% ipython --no-banner

In [1]: import numpy as np

In [2]: from numpy import linalg as LA

In [3]: np.set_printoptions(precision=1, suppress=True, linewidth=200, floatmode="fixed")

In [4]: rd = lambda a: np.round(a, 1) + 0

In [5]: m1 = np.load("w.npy")

In [6]: m1
Out[6]: 
array([[-6.9, -3.9,  1.6],
       [ 0.8,  1.5,  1.9],
       [-1.3, -0.2,  1.1],
       [ 2.7,  4.0,  4.5],
       [-4.7, -0.7,  4.7],
       [-5.4, -1.3,  5.2],
       [-0.4,  1.5,  2.9],
       [-1.4,  0.0,  0.4],
       [-0.8, -0.2,  1.3],
       [ 1.6,  2.6,  2.9],
       [-4.3, -3.0,  0.0],
       [-0.2,  1.3,  4.0],
       [-4.3, -1.0,  2.5],
       [-5.9, -3.1,  0.9],
       [-5.8, -3.3,  0.6],
       [-6.9, -4.1,  1.4],
       [ 0.1,  1.2,  1.3],
       [ 2.6,  4.0,  5.1],
       [-0.1,  1.5,  0.8],
       [-2.9, -2.4,  0.0]])

In [7]: cen = m1 - m1.mean(axis=0)

In [8]: left, sigma, Vh = LA.svd(cen, full_matrices=False)

In [9]: LA.matrix_rank(cen)
Out[9]: np.int64(3)

In [10]: rd(sigma)
Out[10]: array([17.5,  7.2,  1.4])

In [11]: x0 = np.array([-1, 2, -1])

In [12]: rhs = m1 @ x0

In [13]: rd(LA.solve(m1.T @ m1, m1.T @ rhs))
Out[13]: array([-1.0,  2.0, -1.0])

In [14]: rd(rhs)
Out[14]: array([-2.5,  0.3, -0.2,  0.8, -1.4, -2.4,  0.5,  1.0, -0.9,  0.7, -1.7, -1.2, -0.2, -1.2, -1.4, -2.7,  1.0,  0.3,  2.3, -1.9])

In [15]: rng = np.random.default_rng(563382)

In [16]: rhs = rhs + 0.1 * rng.normal(size=20)

In [17]: rd(rhs)
Out[17]: array([-2.5,  0.2, -0.3,  0.9, -1.4, -2.5,  0.5,  0.9, -0.9,  0.7, -1.6, -1.3,  0.0, -1.1, -1.4, -2.7,  0.9,  0.5,  2.3, -1.8])

In [18]: beta, *_ = LA.lstsq(m1, rhs)

In [19]: beta.round()
Out[19]: array([-1.0,  2.0, -1.0])

In [20]: rd(LA.norm(rhs - m1 @ beta))
Out[20]: np.float64(0.4)

In [21]: rd(beta)
Out[21]: array([-1.0,  2.0, -1.0])
